$ python -q
>>> import numpy as np
>>> from numpy import linalg as LA
>>> np.set_printoptions(precision=1, suppress=True, linewidth=200, floatmode="fixed")
>>> def tidy(a):
...     return np.round(a, 1) + 0
... 
>>> M = np.minimum.outer(np.arange(1, 10), np.arange(1, 10)) * 3
>>> M
array([[ 3,  3,  3,  3,  3,  3,  3,  3,  3],
       [ 3,  6,  6,  6,  6,  6,  6,  6,  6],
       [ 3,  6,  9,  9,  9,  9,  9,  9,  9],
       [ 3,  6,  9, 12, 12, 12, 12, 12, 12],
       [ 3,  6,  9, 12, 15, 15, 15, 15, 15],
       [ 3,  6,  9, 12, 15, 18, 18, 18, 18],
       [ 3,  6,  9, 12, 15, 18, 21, 21, 21],
       [ 3,  6,  9, 12, 15, 18, 21, 24, 24],
       [ 3,  6,  9, 12, 15, 18, 21, 24, 27]])
>>> # symmetric, so the eigenvalues are real
>>> evals, V = LA.eigh(M)
>>> vec = np.array([0, 1, 2, 2, 2, 0, 1, 0, 2])
>>> tidy(LA.eigvalsh(M[1:, 1:]))
array([  0.8,   0.9,   1.1,   1.4,   2.2,   4.3,  11.9, 109.4])
>>> tidy(V * np.abs(evals) @ V.T)
array([[ 3.0,  3.0,  3.0,  3.0,  3.0,  3.0,  3.0,  3.0,  3.0],
       [ 3.0,  6.0,  6.0,  6.0,  6.0,  6.0,  6.0,  6.0,  6.0],
       [ 3.0,  6.0,  9.0,  9.0,  9.0,  9.0,  9.0,  9.0,  9.0],
       [ 3.0,  6.0,  9.0, 12.0, 12.0, 12.0, 12.0, 12.0, 12.0],
       [ 3.0,  6.0,  9.0, 12.0, 15.0, 15.0, 15.0, 15.0, 15.0],
       [ 3.0,  6.0,  9.0, 12.0, 15.0, 18.0, 18.0, 18.0, 18.0],
       [ 3.0,  6.0,  9.0, 12.0, 15.0, 18.0, 21.0, 21.0, 21.0],
       [ 3.0,  6.0,  9.0, 12.0, 15.0, 18.0, 21.0, 24.0, 24.0],
       [ 3.0,  6.0,  9.0, 12.0, 15.0, 18.0, 21.0, 24.0, 27.0]])
>>> vec @ M @ vec / (vec @ vec), tidy(evals[0]), tidy(evals[-1])
(np.float64(63.5), np.float64(0.8), np.float64(110.0))
>>> rng = np.random.default_rng(534831)
>>> labels = rng.permutation(9)
>>> labels
array([4, 1, 8, 6, 7, 3, 5, 2, 0])
>>> M2 = M[labels][:, labels]
>>> np.diag(M2)
array([15,  6, 27, 21, 24, 12, 18,  9,  3])
>>> evals, V = LA.eigh(M)
>>> print(np.unique(evals.round(6) + 0, return_counts=True)[1])
[1 1 1 1 1 1 1 1 1]
>>> (evals > 1e-8).sum(), (evals < -1e-8).sum()
(np.int64(9), np.int64(0))
>>> tidy(evals)
array([  0.8,   0.8,   1.0,   1.2,   1.6,   2.5,   4.6,  12.4, 110.0])
>>> print(tidy(V.T @ V))
[[1.0 0.0 0.0 0.0 0.0 0.0 0.0 0.0 0.0]
 [0.0 1.0 0.0 0.0 0.0 0.0 0.0 0.0 0.0]
 [0.0 0.0 1.0 0.0 0.0 0.0 0.0 0.0 0.0]
 [0.0 0.0 0.0 1.0 0.0 0.0 0.0 0.0 0.0]
 [0.0 0.0 0.0 0.0 1.0 0.0 0.0 0.0 0.0]
 [0.0 0.0 0.0 0.0 0.0 1.0 0.0 0.0 0.0]
 [0.0 0.0 0.0 0.0 0.0 0.0 1.0 0.0 0.0]
 [0.0 0.0 0.0 0.0 0.0 0.0 0.0 1.0 0.0]
 [0.0 0.0 0.0 0.0 0.0 0.0 0.0 0.0 1.0]]
>>> np.abs(V[:, -1]).round(6).argmax()
np.int64(8)
>>> tidy(LA.eigvalsh(M + 4 * np.eye(9)))
array([  4.8,   4.8,   5.0,   5.2,   5.6,   6.5,   8.6,  16.4, 114.0])
>>> tidy(V.T @ M @ V)
array([[  0.8,   0.0,   0.0,   0.0,   0.0,   0.0,   0.0,   0.0,   0.0],
       [  0.0,   0.8,   0.0,   0.0,   0.0,   0.0,   0.0,   0.0,   0.0],
       [  0.0,   0.0,   1.0,   0.0,   0.0,   0.0,   0.0,   0.0,   0.0],
       [  0.0,   0.0,   0.0,   1.2,   0.0,   0.0,   0.0,   0.0,   0.0],
       [  0.0,   0.0,   0.0,   0.0,   1.6,   0.0,   0.0,   0.0,   0.0],
       [  0.0,   0.0,   0.0,   0.0,   0.0,   2.5,   0.0,   0.0,   0.0],
       [  0.0,   0.0,   0.0,   0.0,   0.0,   0.0,   4.6,   0.0,   0.0],
       [  0.0,   0.0,   0.0,   0.0,   0.0,   0.0,   0.0,  12.4,   0.0],
       [  0.0,   0.0,   0.0,   0.0,   0.0,   0.0,   0.0,   0.0, 110.0]])
>>> tidy(V @ np.diag(evals) @ V.T)
array([[ 3.0,  3.0,  3.0,  3.0,  3.0,  3.0,  3.0,  3.0,  3.0],
       [ 3.0,  6.0,  6.0,  6.0,  6.0,  6.0,  6.0,  6.0,  6.0],
       [ 3.0,  6.0,  9.0,  9.0,  9.0,  9.0,  9.0,  9.0,  9.0],
       [ 3.0,  6.0,  9.0, 12.0, 12.0, 12.0, 12.0, 12.0, 12.0],
       [ 3.0,  6.0,  9.0, 12.0, 15.0, 15.0, 15.0, 15.0, 15.0],
       [ 3.0,  6.0,  9.0, 12.0, 15.0, 18.0, 18.0, 18.0, 18.0],
       [ 3.0,  6.0,  9.0, 12.0, 15.0, 18.0, 21.0, 21.0, 21.0],
       [ 3.0,  6.0,  9.0, 12.0, 15.0, 18.0, 21.0, 24.0, 24.0],
       [ 3.0,  6.0,  9.0, 12.0, 15.0, 18.0, 21.0, 24.0, 27.0]])
>>> tidy(np.abs(V[:, -1]))
array([0.1, 0.1, 0.2, 0.3, 0.3, 0.4, 0.4, 0.4, 0.5])
>>> vec = np.array([-2, -2, -3, 0, 3, 0, 2, -3, -3])
>>> rhs = M @ vec
>>> print(rhs)
[ -24  -42  -54  -57  -60  -72  -84 -102 -111]
>>> tidy(LA.solve(M, rhs))
array([-2.0, -2.0, -3.0,  0.0,  3.0,  0.0,  2.0, -3.0, -3.0])
>>> vec = np.array([3, 2, 7, -7, 0, 7, -6, 9, 8])
>>> h = np.maximum(M @ vec, 0)
>>> h
array([ 69, 129, 183, 216, 270, 324, 357, 408, 432])
>>> M * (h > 1e-9)[:, None]
array([[ 3,  3,  3,  3,  3,  3,  3,  3,  3],
       [ 3,  6,  6,  6,  6,  6,  6,  6,  6],
       [ 3,  6,  9,  9,  9,  9,  9,  9,  9],
       [ 3,  6,  9, 12, 12, 12, 12, 12, 12],
       [ 3,  6,  9, 12, 15, 15, 15, 15, 15],
       [ 3,  6,  9, 12, 15, 18, 18, 18, 18],
       [ 3,  6,  9, 12, 15, 18, 21, 21, 21],
       [ 3,  6,  9, 12, 15, 18, 21, 24, 24],
       [ 3,  6,  9, 12, 15, 18, 21, 24, 27]])
>>> np.maximum(M @ vec, 0) - np.maximum(-M @ vec, 0)
array([ 69, 129, 183, 216, 270, 324, 357, 408, 432])
>>> np.maximum(M @ (3 * vec), 0)
array([ 207,  387,  549,  648,  810,  972, 1071, 1224, 1296])
>>> E = np.loadtxt("sample10.csv", delimiter=",")
>>> E
array([[ 1.0,  0.0,  4.0,  1.0, -5.0,  0.0, -1.0,  1.0, -1.0,  3.0],
       [ 1.0, -1.0,  5.0, -2.0, -2.0,  3.0,  3.0, -2.0, -3.0,  3.0],
       [ 1.0,  3.0, -2.0,  2.0,  5.0, -3.0,  1.0,  5.0,  2.0,  1.0],
       [ 4.0,  0.0, -4.0,  3.0, -3.0,  2.0,  0.0,  1.0,  4.0,  2.0],
       [ 0.0,  5.0,  3.0, -5.0, -4.0,  1.0, -3.0,  0.0, -1.0, -2.0],
       [-4.0,  3.0,  4.0,  5.0,  2.0, -1.0,  0.0,  4.0,  5.0,  0.0],
       [ 3.0, -2.0, -5.0, -1.0,  5.0, -4.0,  5.0,  2.0,  4.0, -3.0]])
>>> M2 = np.array([[1, 3],
...     [1, 1],
...     [0, -1],
...     [1, -2],
...     [0, 2],
...     [3, 2],
...     [-3, 1],
...     [3, -3],
...     [2, 3],
...     [-1, 3]])
>>> E @ M2
array([[  3.0, -11.0],
       [-17.0,  12.0],
       [ 12.0,   3.0],
       [ 22.0,  23.0],
       [ 12.0,  -6.0],
       [ 23.0, -18.0],
       [-10.0,  18.0]])
>>> LA.matrix_rank(np.vstack([E, M2.T]))
np.int64(9)
